% python3 -q
>>> import numpy as np
>>> np.set_printoptions(precision=2, suppress=True, linewidth=200, sign=" ")
>>> m1 = np.load("m.npy")
>>> m1
array([[ -2,  -2,  -2,  -2,  -2,  -2,  -2,  -2,  -2],
       [ -2,  -4,  -4,  -4,  -4,  -4,  -4,  -4,  -4],
       [ -2,  -4,  -6,  -6,  -6,  -6,  -6,  -6,  -6],
       [ -2,  -4,  -6,  -8,  -8,  -8,  -8,  -8,  -8],
       [ -2,  -4,  -6,  -8, -10, -10, -10, -10, -10],
       [ -2,  -4,  -6,  -8, -10, -12, -12, -12, -12],
       [ -2,  -4,  -6,  -8, -10, -12, -14, -14, -14],
       [ -2,  -4,  -6,  -8, -10, -12, -14, -16, -16],
       [ -2,  -4,  -6,  -8, -10, -12, -14, -16, -18]])
>>> # symmetric
>>> rng = np.random.default_rng(95805)
>>> idx = rng.permutation(9)
>>> idx
array([ 6,  3,  1,  7,  0,  5,  4,  8,  2])
>>> Y = m1[idx][:, idx]
>>> np.trace(Y)
np.int64(-90)
>>> round(np.linalg.det(Y), 2), np.round(np.linalg.det(m1[idx]), 2)
(np.float64(-512.0), np.float64(-512.0))
>>> np.allclose(Y, m1)
False
>>> Y = np.array([[-1, 0],
...     [-2, 2],
...     [2, 2],
...     [-2, -2],
...     [0, 1],
...     [-1, 1],
...     [2, 1],
...     [-2, 0],
...     [-1, 2]])
>>> np.einsum("ij->j", m1)
array([-18, -34, -48, -60, -70, -78, -84, -88, -90])
>>> Y.T @ m1.T
array([[ 10,  18,  22,  30,  34,  38,  40,  46,  48],
       [-14, -28, -38, -44, -54, -62, -68, -72, -76]])
>>> np.vstack([m1, Y.T]).shape
(11, 9)
>>> np.linalg.matrix_rank(m1 @ Y)
np.int64(2)
>>> np.einsum("ik,kj->ji", m1, Y)
array([[ 10,  18,  22,  30,  34,  38,  40,  46,  48],
       [-14, -28, -38, -44, -54, -62, -68, -72, -76]])
>>> evals, vecs = np.linalg.eigh(m1)
>>> x = np.array([6, 3, -8, -2, 6, -8, 5, -4, 8])
>>> round(x @ m1 @ x / (x @ x), 2), round(float(evals[0]), 2), round(evals[-1], 2)
(np.float64(-1.77), -73.32, np.float64(-0.51))
>>> evals, vecs = np.linalg.eigh(m1)
>>> np.round(vecs.T @ vecs, 2) + 0
array([[ 1.,  0.,  0.,  0.,  0.,  0.,  0.,  0.,  0.],
       [ 0.,  1.,  0.,  0.,  0.,  0.,  0.,  0.,  0.],
       [ 0.,  0.,  1.,  0.,  0.,  0.,  0.,  0.,  0.],
       [ 0.,  0.,  0.,  1.,  0.,  0.,  0.,  0.,  0.],
       [ 0.,  0.,  0.,  0.,  1.,  0.,  0.,  0.,  0.],
       [ 0.,  0.,  0.,  0.,  0.,  1.,  0.,  0.,  0.],
       [ 0.,  0.,  0.,  0.,  0.,  0.,  1.,  0.,  0.],
       [ 0.,  0.,  0.,  0.,  0.,  0.,  0.,  1.,  0.],
       [ 0.,  0.,  0.,  0.,  0.,  0.,  0.,  0.,  1.]])
>>> (evals > 1e-8).sum(), (evals < -1e-8).sum()
(np.int64(0), np.int64(9))
>>> np.linalg.svd(m1, compute_uv=False)
array([ 73.32,   8.3 ,   3.1 ,   1.67,   1.09,   0.8 ,   0.65,   0.56,   0.51])
>>> vecs @ np.diag(evals) @ vecs.T
array([[ -2.,  -2.,  -2.,  -2.,  -2.,  -2.,  -2.,  -2.,  -2.],
       [ -2.,  -4.,  -4.,  -4.,  -4.,  -4.,  -4.,  -4.,  -4.],
       [ -2.,  -4.,  -6.,  -6.,  -6.,  -6.,  -6.,  -6.,  -6.],
       [ -2.,  -4.,  -6.,  -8.,  -8.,  -8.,  -8.,  -8.,  -8.],
       [ -2.,  -4.,  -6.,  -8., -10., -10., -10., -10., -10.],
       [ -2.,  -4.,  -6.,  -8., -10., -12., -12., -12., -12.],
       [ -2.,  -4.,  -6.,  -8., -10., -12., -14., -14., -14.],
       [ -2.,  -4.,  -6.,  -8., -10., -12., -14., -16., -16.],
       [ -2.,  -4.,  -6.,  -8., -10., -12., -14., -16., -18.]])
